$ ipython --no-banner

In [1]: import numpy as np

In [2]: from numpy import linalg as LA

In [3]: np.set_printoptions(suppress=True, linewidth=100)

In [4]: def rd(a):
   ...:     return np.round(a, 1) + 0
   ...: 

In [5]: X = np.array([[0, -3, 0, 0, 0, 0],
   ...:     [3, 2, 0, 0, 0, 0],
   ...:     [4, -5, 0, 0, 0, 0],
   ...:     [0, 0, 0, -3, 0, 0],
   ...:     [0, 0, 3, 2, 0, 0],
   ...:     [0, 0, 4, -5, 0, 0],
   ...:     [0, 0, 0, 0, 0, -3],
   ...:     [0, 0, 0, 0, 3, 2],
   ...:     [0, 0, 0, 0, 4, -5]])

In [6]: rng = np.random.default_rng(9037)

In [7]: z = rng.permutation(6)

In [8]: out = X[:, z] * rng.choice([-1, 1], 6)

In [9]: out
Out[9]: 
array([[ 0,  0,  0,  0,  0,  3],
       [ 0,  0,  0,  0,  3, -2],
       [ 0,  0,  0,  0,  4,  5],
       [ 0, -3,  0,  0,  0,  0],
       [ 3,  2,  0,  0,  0,  0],
       [ 4, -5,  0,  0,  0,  0],
       [ 0,  0,  3,  0,  0,  0],
       [ 0,  0, -2,  3,  0,  0],
       [ 0,  0,  5,  4,  0,  0]])

In [10]: U, _, Vt = LA.svd(X.T @ out)

In [11]: z
Out[11]: array([2, 3, 5, 4, 0, 1])

In [12]: rd(U @ Vt)
Out[12]: 
array([[ 0.,  0.,  0.,  0.,  1.,  0.],
       [ 0.,  0.,  0.,  0.,  0., -1.],
       [ 1.,  0.,  0.,  0.,  0.,  0.],
       [ 0.,  1.,  0.,  0.,  0.,  0.],
       [ 0.,  0.,  0.,  1.,  0.,  0.],
       [ 0.,  0., -1.,  0.,  0.,  0.]])

In [13]: O, _ = LA.qr(np.array([[0.5, -1.0, -0.9, -0.9, -1.5],
    ...:     [-0.7, -1.8, 1.4, -0.7, 0.2],
    ...:     [-0.3, -0.3, -0.9, -1.1, -0.1],
    ...:     [0.9, 1.5, 0.4, -1.5, 0.6],
    ...:     [1.6, 0.3, -0.7, 0.8, 0.2]]))

In [14]: vals = np.array([0, 2, -3, 2, -2])

In [15]: W0 = O @ np.diag(vals) @ O.T

In [16]: rd(W0)
Out[16]: 
array([[ 0. ,  1.8,  0.6,  0.4,  0.7],
       [ 1.8, -0.5,  1. , -1. ,  0. ],
       [ 0.6,  1. , -1.3,  1.4, -0.8],
       [ 0.4, -1. ,  1.4,  0.7, -0.7],
       [ 0.7,  0. , -0.8, -0.7,  0. ]])

In [17]: # rank 4

In [18]: x0 = np.array([-3, 3, -2, -3, -3])

In [19]: h1 = np.maximum(W0 @ x0, 0)

In [20]: print(np.flatnonzero(h1 > 1e-9))
[0 2 4]

In [21]: rd(W0.T @ h1)
Out[21]: array([ 2.2,  3.4, -3.1,  1.9, -0.8])

In [22]: rd(np.maximum(W0 @ (3 * x0), 0))
Out[22]: array([2.6, 0. , 5.8, 0. , 4.4])

In [23]: rd(np.maximum(W0 @ x0, 0) - np.maximum(-W0 @ x0, 0))
Out[23]: array([ 0.9, -5.8,  1.9, -7. ,  1.5])

In [24]: hat = X @ LA.solve(X.T @ X, X.T)

In [25]: rd(np.diag(hat))
Out[25]: array([0.3, 0.8, 0.9, 0.3, 0.8, 0.9, 0.3, 0.8, 0.9])

In [26]: np.allclose(hat @ hat, hat)
Out[26]: True

In [27]: print(LA.matrix_rank(np.eye(9) - hat))
3

In [28]: np.trace(hat)
Out[28]: np.float64(6.0)

In [29]: rd(hat @ X[:, 4])
Out[29]: array([0., 0., 0., 0., 0., 0., 0., 3., 4.])

In [30]: rd(LA.eigvalsh(hat))
Out[30]: array([0., 0., 0., 1., 1., 1., 1., 1., 1.])

In [31]: rd(np.einsum("ii->", W0))
Out[31]: np.float64(-1.0)

In [32]: rd(LA.det(2 * W0)), rd(LA.det(W0))
Out[32]: (np.float64(0.0), np.float64(0.0))

In [33]: print(rd(np.kron(np.eye(2, dtype=int), W0)))
[[ 0.   1.8  0.6  0.4  0.7  0.   0.   0.   0.   0. ]
 [ 1.8 -0.5  1.  -1.   0.   0.   0.   0.   0.   0. ]
 [ 0.6  1.  -1.3  1.4 -0.8  0.   0.   0.   0.   0. ]
 [ 0.4 -1.   1.4  0.7 -0.7  0.   0.   0.   0.   0. ]
 [ 0.7  0.  -0.8 -0.7  0.   0.   0.   0.   0.   0. ]
 [ 0.   0.   0.   0.   0.   0.   1.8  0.6  0.4  0.7]
 [ 0.   0.   0.   0.   0.   1.8 -0.5  1.  -1.   0. ]
 [ 0.   0.   0.   0.   0.   0.6  1.  -1.3  1.4 -0.8]
 [ 0.   0.   0.   0.   0.   0.4 -1.   1.4  0.7 -0.7]
 [ 0.   0.   0.   0.   0.   0.7  0.  -0.8 -0.7  0. ]]

In [34]: vals, evecs = LA.eigh(W0)

In [35]: print(rd(evecs.T @ W0 @ evecs))
[[-3.  0.  0.  0.  0.]
 [ 0. -2.  0.  0.  0.]
 [ 0.  0.  0.  0.  0.]
 [ 0.  0.  0.  2.  0.]
 [ 0.  0.  0.  0.  2.]]

In [36]: rd(vals)
Out[36]: array([-3., -2.,  0.,  2.,  2.])

In [37]: vals.sum(), rd(np.trace(W0))
Out[37]: (np.float64(-1.0), np.float64(-1.0))

In [38]: rd(evecs @ np.diag(vals) @ evecs.T)
Out[38]: 
array([[ 0. ,  1.8,  0.6,  0.4,  0.7],
       [ 1.8, -0.5,  1. , -1. ,  0. ],
       [ 0.6,  1. , -1.3,  1.4, -0.8],
       [ 0.4, -1. ,  1.4,  0.7, -0.7],
       [ 0.7,  0. , -0.8, -0.7,  0. ]])

In [39]: np.unique(vals.round(6) + 0, return_counts=True)[1]
Out[39]: array([1, 1, 1, 2])

In [40]: J = np.load("w.npy")

In [41]: J
Out[41]: 
array([[-3, -4,  1, -1,  1],
       [ 1, -3,  4, -3,  5],
       [ 2, -4,  1, -1, -2],
       [ 5,  0, -4,  1, -1],
       [-5,  0,  0, -2, -1]])

In [42]: x0 = np.array([1, 2, 0, 0, 0])

In [43]: y = J @ x0

In [44]: beta, lr = np.zeros(5), 1 / LA.norm(J, 2) ** 2

In [45]: for i in range(8):
    ...:     beta -= lr * J.T @ (J @ beta - y)
    ...:     if i % 2 == 0: print(i, round(LA.norm(J @ beta - y), 1))
    ...: 
0 5.9
2 3.4
4 2.2
6 1.6

In [46]: rd(LA.cond(J))
Out[46]: np.float64(5.3)

In [47]: rd(beta)
Out[47]: array([ 0.8,  1.7, -0.2,  0.5,  0.2])

In [48]: O, evecs = LA.qr(J[:, :1])[0], LA.qr(J[:, 1:])[0]

In [49]: sigma = LA.svd(O.T @ evecs, compute_uv=False)

In [50]: rd(sigma)
Out[50]: array([0.7])

In [51]: z = rng.permutation(5)

In [52]: z
Out[52]: array([4, 3, 1, 2, 0])

In [53]: out = J[z][:, z]

In [54]: np.trace(out)
Out[54]: np.int64(-5)

In [55]: rd(np.sort(np.abs(LA.eigvals(out))))
Out[55]: array([2.8, 3.9, 3.9, 6.4, 6.4])

In [56]: np.allclose(out, J)
Out[56]: False

In [57]: E = np.load("mat.npy")

In [58]: E
Out[58]: 
array([[ 0,  0,  0, -2],
       [-2,  0,  0,  0],
       [ 0, -2,  0,  0],
       [ 0,  0, -2,  0]])

In [59]: E @ E.T
Out[59]: 
array([[4, 0, 0, 0],
       [0, 4, 0, 0],
       [0, 0, 4, 0],
       [0, 0, 0, 4]])

In [60]: rd(LA.svd(E, compute_uv=False))
Out[60]: array([2., 2., 2., 2.])

In [61]: E[:, 2] @ E[:, 0]
Out[61]: np.int64(0)

In [62]: E.T @ E
Out[62]: 
array([[4, 0, 0, 0],
       [0, 4, 0, 0],
       [0, 0, 4, 0],
       [0, 0, 0, 4]])

In [63]: rd(LA.norm(E, "nuc"))
Out[63]: np.float64(8.0)

In [64]: rd(LA.norm(E, axis=1))
Out[64]: array([2., 2., 2., 2.])

In [65]: print(E[2] @ E[0])
0

In [66]: rd(LA.norm(E[2] - E[0]))
Out[66]: np.float64(2.8)

In [67]: rd(LA.norm(E, 1)), rd(LA.norm(E, np.inf))
Out[67]: (np.float64(2.0), np.float64(2.0))

In [68]: M = np.loadtxt("dump.csv", delimiter=",")

In [69]: M
Out[69]: 
array([[ 0.3,  1. ,  1.2, -0.5,  2.2],
       [-1.1,  0.1,  1.3, -1.4, -0.7],
       [ 0.1, -0.1, -0.8,  1.8, -1.7],
       [ 1.5,  1. , -0.6, -1.5, -0.7]])

In [70]: out = np.array([[1, 0, -1], [0, -1, 3], [-1, -1, 1], [-1, -1, -1], [-1, 0, 2]])

In [71]: rd(M @ out)
Out[71]: 
array([[-2.6, -1.7,  8.8],
       [-0.3,  0. ,  2.7],
       [ 0.8, -0.9, -6.4],
       [ 4.3,  1.1,  1. ]])

In [72]: rd(np.einsum("ik,kj->ij", M, out))
Out[72]: 
array([[-2.6, -1.7,  8.8],
       [-0.3,  0. ,  2.7],
       [ 0.8, -0.9, -6.4],
       [ 4.3,  1.1,  1. ]])

In [73]: print(np.vstack([M, out.T]).shape)
(7, 5)

In [74]: out @ M
---------------------------------------------------------------------------
ValueError                                Traceback (most recent call last)
Cell In[74], line 1
----> 1 out @ M

ValueError: matmul: Input operand 1 has a mismatch in its core dimension 0, with gufunc signature (n?,k),(k,m?)->(n?,m?) (size 4 is different from 3)

In [75]: rd(np.einsum("ij,ij->i", M, M))
Out[75]: array([7.6, 5.4, 6.8, 6.4])

In [76]: out = M / LA.norm(M, axis=1, keepdims=True)

In [77]: G = out @ out.T

In [78]: rd(LA.norm(out, axis=1))
Out[78]: array([1., 1., 1., 1.])

In [79]: (np.abs(G) > 0.9).astype(int)
Out[79]: 
array([[1, 0, 0, 0],
       [0, 1, 0, 0],
       [0, 0, 1, 0],
       [0, 0, 0, 1]])

In [80]: rd(G[3])
Out[80]: array([ 0. ,  0. , -0.1,  1. ])

In [81]: rd(G)
Out[81]: 
array([[ 1. ,  0.1, -0.8,  0. ],
       [ 0.1,  1. , -0.4,  0. ],
       [-0.8, -0.4,  1. , -0.1],
       [ 0. ,  0. , -0.1,  1. ]])

In [82]: (G - 2 * np.eye(4)).round(6).argmax(axis=1)
Out[82]: array([1, 0, 3, 1])

In [83]: K = np.load("layer14.npy")

In [84]: K
Out[84]: 
array([[-2,  1, -2,  1, -2,  1],
       [ 2,  3,  2,  3,  2,  3],
       [ 1,  3,  1,  3,  1,  3],
       [-2,  1, -2,  1, -2,  1],
       [ 2,  3,  2,  3,  2,  3],
       [ 1,  3,  1,  3,  1,  3]])

In [85]: np.allclose(K[:-1].T @ LA.lstsq(K[:-1].T, K[-1])[0], K[-1])
Out[85]: True

In [86]: print(LA.lstsq(K[:-1].T, K[-1])[2])
2

In [87]: np.unique(K.round(6), axis=0).shape
Out[87]: (3, 6)

In [88]: rd(np.trace(LA.pinv(K) @ K))
Out[88]: np.float64(2.0)

In [89]: A = np.load("run11.npy")

In [90]: A
Out[90]: 
array([[-0.6,  1.2, -0.1, -1. ],
       [-1.8,  0.5,  1.6,  1.1],
       [ 1.3, -0.8, -0.2, -0.6],
       [-0.2,  0.1,  0. , -0.1]])

In [91]: out = A / LA.norm(A, axis=1, keepdims=True)

In [92]: G = out @ out.T

In [93]: print(rd(G[1]))
[ 0.1  1.  -0.8  0.5]

In [94]: (G - 2 * np.eye(4)).round(6).argmax(axis=1)
Out[94]: array([3, 3, 0, 0])

In [95]: (np.abs(G) > 0.9).astype(int)
Out[95]: 
array([[1, 0, 0, 0],
       [0, 1, 0, 0],
       [0, 0, 1, 0],
       [0, 0, 0, 1]])

In [96]: rd(LA.norm(out, axis=1))
Out[96]: array([1., 1., 1., 1.])

In [97]: np.argwhere(np.triu(np.abs(G) > 0.95, 1))
Out[97]: array([], shape=(0, 2), dtype=int64)

In [98]: rd(np.abs(LA.eigvals(A)).max())
Out[98]: np.float64(1.8)

In [99]: np.allclose(A, A.T)
Out[99]: False

In [100]: rd(LA.det(A))
Out[100]: np.float64(-0.3)

In [101]: np.allclose(A @ A.T, A.T @ A)
Out[101]: False

In [102]: O, r_ = LA.qr(A)

In [103]: np.allclose(r_.T @ r_, A.T @ A)
Out[103]: True

In [104]: rd(np.trace(O @ O.T))
Out[104]: np.float64(4.0)

In [105]: rd(O.T @ O)
Out[105]: 
array([[1., 0., 0., 0.],
       [0., 1., 0., 0.],
       [0., 0., 1., 0.],
       [0., 0., 0., 1.]])

In [106]: print(rd(r_))
[[ 2.3 -1.2 -1.3 -0.9]
 [ 0.   1.  -0.7 -1.3]
 [ 0.   0.  -0.6  0.3]
 [ 0.   0.   0.  -0.2]]

In [107]: rd(O)
Out[107]: 
array([[-0.3,  0.9, -0.3,  0. ],
       [-0.8, -0.4, -0.5,  0. ],
       [ 0.6, -0.1, -0.8,  0.2],
       [-0.1,  0. ,  0.2,  1. ]])

In [108]: print(rd(A.sum(axis=1)))
[-0.5  1.4 -0.3 -0.2]

In [109]: rd(A - A[0])
Out[109]: 
array([[ 0. ,  0. ,  0. ,  0. ],
       [-1.2, -0.7,  1.7,  2.1],
       [ 1.9, -2. , -0.1,  0.4],
       [ 0.4, -1.1,  0.1,  0.9]])

In [110]: rd(np.diff(A, axis=0))
Out[110]: 
array([[-1.2, -0.7,  1.7,  2.1],
       [ 3.1, -1.3, -1.8, -1.7],
       [-1.5,  0.9,  0.2,  0.5]])

In [111]: np.count_nonzero(A)
Out[111]: np.int64(15)

In [112]: A.shape
Out[112]: (4, 4)

In [113]: rd(A.sum(axis=0))
Out[113]: array([-1.3,  1. ,  1.3, -0.6])

In [114]: z = rng.permutation(4)

In [115]: out = A[:, z] * rng.choice([-1, 1], 4)

In [116]: out
Out[116]: 
array([[ 0.1,  0.6,  1. , -1.2],
       [-1.6,  1.8, -1.1, -0.5],
       [ 0.2, -1.3,  0.6,  0.8],
       [-0. ,  0.2,  0.1, -0.1]])

In [117]: U, _, Vt = LA.svd(A.T @ out)

In [118]: rd(U @ Vt)
Out[118]: 
array([[ 0., -1.,  0.,  0.],
       [ 0.,  0.,  0., -1.],
       [-1.,  0.,  0.,  0.],
       [ 0.,  0., -1.,  0.]])

In [119]: arr = np.load("x.npy")

In [120]: arr
Out[120]: 
array([[ 143,   -9,  132, -128],
       [  -9,  187,  -50,  -36],
       [ 132,  -50,  139,  -92],
       [-128,  -36,  -92,  175]])

In [121]: t = np.radians(45)

In [122]: r_ = np.eye(4)

In [123]: r_[3, 3] = r_[1, 1] = np.cos(t)

In [124]: r_[3, 1], r_[1, 3] = -np.sin(t), np.sin(t)

In [125]: rd(r_)
Out[125]: 
array([[ 1. ,  0. ,  0. ,  0. ],
       [ 0. ,  0.7,  0. ,  0.7],
       [ 0. ,  0. ,  1. ,  0. ],
       [ 0. , -0.7,  0. ,  0.7]])

In [126]: out = arr @ r_.T

In [127]: np.allclose(LA.norm(arr, axis=1), LA.norm(out, axis=1))
Out[127]: True

In [128]: rd(np.abs(out - arr).max(axis=0))
Out[128]: array([  0. , 134.3,   0. , 121.7])

In [129]: W = np.array([[6, 5, -4], [-2, 5, -5], [-6, 5, -2], [3, 9, 7]])

In [130]: beta = np.array([5, 9, 2])

In [131]: H = np.maximum(arr @ W + beta, 0)

In [132]: LA.matrix_rank(H)
Out[132]: np.int64(2)

In [133]: rd((H > 0).mean(axis=0))
Out[133]: array([0.2, 1. , 0.2])

In [134]: print(H)
[[   0  187    0]
 [   0  325    0]
 [   0  286    0]
 [ 386  304 2103]]

In [135]: C = np.array([[1, 2, 2], [1, -1, -2], [-2, 1, 0]])

In [136]: W @ C
Out[136]: 
array([[ 19,   3,   2],
       [ 13, -14, -14],
       [  3, -19, -22],
       [ -2,   4, -12]])

In [137]: print((H @ C).round(6).argmax(axis=1))
[0 0 0 1]

In [138]: H @ C
Out[138]: 
array([[  187,  -187,  -374],
       [  325,  -325,  -650],
       [  286,  -286,  -572],
       [-3516,  2571,   164]])
